% python3 -q
>>> import numpy as np
>>> import numpy.linalg as la
>>> np.set_printoptions(suppress=True, linewidth=160)
>>> A = np.loadtxt("w.csv", delimiter=",")
>>> A
array([[0., 0., 0., 0., 0., 0., 0., 0.],
       [0., 0., 0., 1., 1., 0., 0., 0.],
       [0., 0., 0., 1., 0., 0., 0., 0.],
       [0., 1., 1., 0., 1., 0., 1., 1.],
       [0., 1., 0., 1., 0., 0., 1., 0.],
       [0., 0., 0., 0., 0., 0., 0., 1.],
       [0., 0., 0., 1., 1., 0., 0., 0.],
       [0., 0., 0., 1., 0., 1., 0., 0.]])
>>> # row 6 repeats row 1
>>> ev, evecs = la.eigh(A)
>>> x = np.array([-3, 1, 5, -5, -1, 1, 4, 0])
>>> x @ A @ x
np.float64(-100.0)
>>> np.round(x @ A @ x / (x @ x), 2), round(float(ev[0]), 2), round(float(ev[-1]), 2)
(np.float64(-1.28), -2.07, 2.83)
>>> np.unique(A.round(6), axis=0).shape
(7, 8)
>>> np.allclose(A[:-1].T @ la.lstsq(A[:-1].T, A[-1])[0], A[-1])
False
>>> try:
...     la.inv(A)
... except la.LinAlgError as e:
...     print(repr(e))
... 
LinAlgError('Singular matrix')
>>> np.round(np.trace(la.pinv(A) @ A), 2)
np.float64(6.0)
>>> np.round(la.norm(A, 2) / la.norm(A), 2)
np.float64(0.71)
>>> K = np.load("layer9.npy")
>>> K.round(2)
array([[ 0.41,  1.53,  0.03, -0.42, -0.82, -0.43, -0.26,  0.56, -0.27],
       [ 0.33,  0.39,  1.08, -0.82,  0.25,  1.08,  0.07, -0.42,  0.7 ],
       [ 0.08, -0.53,  0.31, -0.46, -0.32,  0.3 ,  1.27,  1.12, -0.58],
       [ 0.25,  0.2 , -0.75,  0.51,  0.45,  0.97, -0.43,  1.17,  0.61],
       [ 1.56, -0.02, -0.08, -0.08,  1.04, -0.61,  0.25, -0.05, -0.17],
       [ 0.99, -0.5 ,  0.43,  0.88, -1.04,  0.56, -0.44, -0.23, -0.42],
       [ 0.25,  0.44, -0.78,  0.45, -0.51,  0.17,  1.28, -0.68,  0.73],
       [ 0.41, -0.85, -0.56, -1.05, -0.73, -0.39, -0.43,  0.13,  0.89],
       [ 0.08,  0.07, -1.03, -0.77,  0.07,  0.86, -0.17, -0.59, -1.09]])
>>> gram = K.T @ K
>>> np.allclose(gram, gram.T)
True
>>> la.matrix_rank(gram)
np.int64(9)
>>> (K @ K.T).shape
(9, 9)
>>> gram.round(2) + 0
array([[4., 0., 0., 0., 0., 0., 0., 0., 0.],
       [0., 4., 0., 0., 0., 0., 0., 0., 0.],
       [0., 0., 4., 0., 0., 0., 0., 0., 0.],
       [0., 0., 0., 4., 0., 0., 0., 0., 0.],
       [0., 0., 0., 0., 4., 0., 0., 0., 0.],
       [0., 0., 0., 0., 0., 4., 0., 0., 0.],
       [0., 0., 0., 0., 0., 0., 4., 0., 0.],
       [0., 0., 0., 0., 0., 0., 0., 4., 0.],
       [0., 0., 0., 0., 0., 0., 0., 0., 4.]])
>>> np.round(la.svd(K, compute_uv=False) ** 2, 2)
array([4., 4., 4., 4., 4., 4., 4., 4., 4.])
>>> np.round(np.diag(gram), 2)
array([4., 4., 4., 4., 4., 4., 4., 4., 4.])
>>> np.round(la.eigvalsh(gram)[::-1], 2)
array([4., 4., 4., 4., 4., 4., 4., 4., 4.])
>>> E = np.array([[1.02, 2.0, 2.0], [0.0, 2.02, 3.0], [1.0, 2.0, 2.02]])
>>> x = np.array([-1, -5, 0, -5, -6, -7, 6, -7, -5])
>>> h1 = np.maximum(K @ x, 0)
>>> np.round(np.maximum(K @ x, 0) - np.maximum(-K @ x, 0), 2)
array([ -2.21,  -7.39,   7.35, -27.12,  -0.26,   0.51,   5.95,   8.29,   5.51])
>>> np.round(K * (h1 > 1e-9)[:, None], 2)
array([[ 0.  ,  0.  ,  0.  , -0.  , -0.  , -0.  , -0.  ,  0.  , -0.  ],
       [ 0.  ,  0.  ,  0.  , -0.  ,  0.  ,  0.  ,  0.  , -0.  ,  0.  ],
       [ 0.08, -0.53,  0.31, -0.46, -0.32,  0.3 ,  1.27,  1.12, -0.58],
       [ 0.  ,  0.  , -0.  ,  0.  ,  0.  ,  0.  , -0.  ,  0.  ,  0.  ],
       [ 0.  , -0.  , -0.  , -0.  ,  0.  , -0.  ,  0.  , -0.  , -0.  ],
       [ 0.99, -0.5 ,  0.43,  0.88, -1.04,  0.56, -0.44, -0.23, -0.42],
       [ 0.25,  0.44, -0.78,  0.45, -0.51,  0.17,  1.28, -0.68,  0.73],
       [ 0.41, -0.85, -0.56, -1.05, -0.73, -0.39, -0.43,  0.13,  0.89],
       [ 0.08,  0.07, -1.03, -0.77,  0.07,  0.86, -0.17, -0.59, -1.09]])
>>> U, s, Vt = la.svd(E)
>>> s.round(2) + 0
array([5.48, 1.07, 0.  ])
>>> out = U[:, :2] @ np.diag(s[:2]) @ Vt[:2]
>>> out.round(2) + 0
array([[1.02, 2.  , 2.  ],
       [0.  , 2.02, 3.  ],
       [1.  , 2.  , 2.02]])
>>> la.matrix_rank(out)
np.int64(2)
>>> round(float(np.abs(E - out).max()), 2)
0.0
>>> rng = np.random.default_rng(8042)
>>> idx = rng.permutation(3)
>>> idx
array([0, 1, 2])
>>> out = E[idx][:, idx]
>>> np.round(np.trace(out), 2)
np.float64(5.06)
>>> U, s, Vt = la.svd(E, full_matrices=False)
>>> np.abs(U[:, 0]).round(6).argmax()
np.int64(1)
>>> np.round(U.T @ E @ Vt.T, 2) + 0
array([[5.48, 0.  , 0.  ],
       [0.  , 1.07, 0.  ],
       [0.  , 0.  , 0.  ]])
>>> np.allclose(U * s @ Vt, E)
True
>>> np.round(Vt @ Vt.T, 2) + 0
array([[1., 0., 0.],
       [0., 1., 0.],
       [0., 0., 1.]])
>>> round(np.sqrt((s ** 2).sum()), 2), round(la.norm(E), 2)
(np.float64(5.59), np.float64(5.59))
>>> data = np.vander(np.arange(10) - 1, 4, increasing=True)
>>> data
array([[  1,  -1,   1,  -1],
       [  1,   0,   0,   0],
       [  1,   1,   1,   1],
       [  1,   2,   4,   8],
       [  1,   3,   9,  27],
       [  1,   4,  16,  64],
       [  1,   5,  25, 125],
       [  1,   6,  36, 216],
       [  1,   7,  49, 343],
       [  1,   8,  64, 512]])
>>> hat = data @ la.solve(data.T @ data, data.T)
>>> np.allclose(hat @ hat, hat)
True
>>> np.round(la.eigvalsh(hat), 2) + 0
array([0., 0., 0., 0., 0., 0., 1., 1., 1., 1.])
>>> round(np.trace(hat), 2)
np.float64(4.0)
>>> np.round(hat @ data[:, 3], 2) + 0
array([ -1.,   0.,   1.,   8.,  27.,  64., 125., 216., 343., 512.])
>>> np.round(np.diag(hat), 2)
array([0.82, 0.3 , 0.33, 0.31, 0.24, 0.24, 0.31, 0.33, 0.3 , 0.82])
>>> hat.round(2) + 0
array([[ 0.82,  0.31,  0.02, -0.11, -0.11, -0.05,  0.03,  0.09,  0.07, -0.08],
       [ 0.31,  0.3 ,  0.25,  0.17,  0.08,  0.  , -0.06, -0.08, -0.04,  0.07],
       [ 0.02,  0.25,  0.33,  0.29,  0.19,  0.07, -0.05, -0.11, -0.08,  0.09],
       [-0.11,  0.17,  0.29,  0.31,  0.24,  0.14,  0.03, -0.05, -0.06,  0.03],
       [-0.11,  0.08,  0.19,  0.24,  0.24,  0.2 ,  0.14,  0.07,  0.  , -0.05],
       [-0.05,  0.  ,  0.07,  0.14,  0.2 ,  0.24,  0.24,  0.19,  0.08, -0.11],
       [ 0.03, -0.06, -0.05,  0.03,  0.14,  0.24,  0.31,  0.29,  0.17, -0.11],
       [ 0.09, -0.08, -0.11, -0.05,  0.07,  0.19,  0.29,  0.33,  0.25,  0.02],
       [ 0.07, -0.04, -0.08, -0.06,  0.  ,  0.08,  0.17,  0.25,  0.3 ,  0.31],
       [-0.08,  0.07,  0.09,  0.03, -0.05, -0.11, -0.11,  0.02,  0.31,  0.82]])
>>> idx = rng.permutation(4)
>>> out = data[:, idx] * rng.choice([-1, 1], 4)
>>> out
array([[   1,    1,    1,    1],
       [   0,    1,    0,    0],
       [  -1,    1,   -1,    1],
       [  -2,    1,   -8,    4],
       [  -3,    1,  -27,    9],
       [  -4,    1,  -64,   16],
       [  -5,    1, -125,   25],
       [  -6,    1, -216,   36],
       [  -7,    1, -343,   49],
       [  -8,    1, -512,   64]])
>>> U, _, Vt = la.svd(data.T @ out)
>>> np.round(la.lstsq(data, out)[0], 2) + 0
array([[ 0.,  1.,  0.,  0.],
       [-1.,  0.,  0.,  0.],
       [ 0.,  0.,  0.,  1.],
       [ 0.,  0., -1.,  0.]])
>>> def softmax(z):
...     e = np.exp(z - z.max(axis=-1, keepdims=True))
...     return e / e.sum(axis=-1, keepdims=True)
... 
>>> np.round(softmax(out[7] + 3), 2) + 0
array([0., 0., 0., 1.])
>>> np.round(softmax(10 * out[7]), 2) + 0
array([0., 0., 0., 1.])
>>> att = out @ out.T / np.sqrt(4)
>>> softmax(att).round(6).argmax(axis=1)
array([0, 0, 9, 9, 9, 9, 9, 9, 9, 9])
>>> np.round(softmax(att + np.triu(np.full(att.shape, -np.inf), 1)), 2) + 0
array([[1.  , 0.  , 0.  , 0.  , 0.  , 0.  , 0.  , 0.  , 0.  , 0.  ],
       [0.5 , 0.5 , 0.  , 0.  , 0.  , 0.  , 0.  , 0.  , 0.  , 0.  ],
       [0.1 , 0.16, 0.74, 0.  , 0.  , 0.  , 0.  , 0.  , 0.  , 0.  ],
       [0.  , 0.  , 0.  , 1.  , 0.  , 0.  , 0.  , 0.  , 0.  , 0.  ],
       [0.  , 0.  , 0.  , 0.  , 1.  , 0.  , 0.  , 0.  , 0.  , 0.  ],
       [0.  , 0.  , 0.  , 0.  , 0.  , 1.  , 0.  , 0.  , 0.  , 0.  ],
       [0.  , 0.  , 0.  , 0.  , 0.  , 0.  , 1.  , 0.  , 0.  , 0.  ],
       [0.  , 0.  , 0.  , 0.  , 0.  , 0.  , 0.  , 1.  , 0.  , 0.  ],
       [0.  , 0.  , 0.  , 0.  , 0.  , 0.  , 0.  , 0.  , 1.  , 0.  ],
       [0.  , 0.  , 0.  , 0.  , 0.  , 0.  , 0.  , 0.  , 0.  , 1.  ]])
>>> np.round(softmax(att), 2) + 0
array([[0.73, 0.16, 0.1 , 0.01, 0.  , 0.  , 0.  , 0.  , 0.  , 0.  ],
       [0.1 , 0.1 , 0.1 , 0.1 , 0.1 , 0.1 , 0.1 , 0.1 , 0.1 , 0.1 ],
       [0.  , 0.  , 0.  , 0.  , 0.  , 0.  , 0.  , 0.  , 0.  , 1.  ],
       [0.  , 0.  , 0.  , 0.  , 0.  , 0.  , 0.  , 0.  , 0.  , 1.  ],
       [0.  , 0.  , 0.  , 0.  , 0.  , 0.  , 0.  , 0.  , 0.  , 1.  ],
       [0.  , 0.  , 0.  , 0.  , 0.  , 0.  , 0.  , 0.  , 0.  , 1.  ],
       [0.  , 0.  , 0.  , 0.  , 0.  , 0.  , 0.  , 0.  , 0.  , 1.  ],
       [0.  , 0.  , 0.  , 0.  , 0.  , 0.  , 0.  , 0.  , 0.  , 1.  ],
       [0.  , 0.  , 0.  , 0.  , 0.  , 0.  , 0.  , 0.  , 0.  , 1.  ],
       [0.  , 0.  , 0.  , 0.  , 0.  , 0.  , 0.  , 0.  , 0.  , 1.  ]])
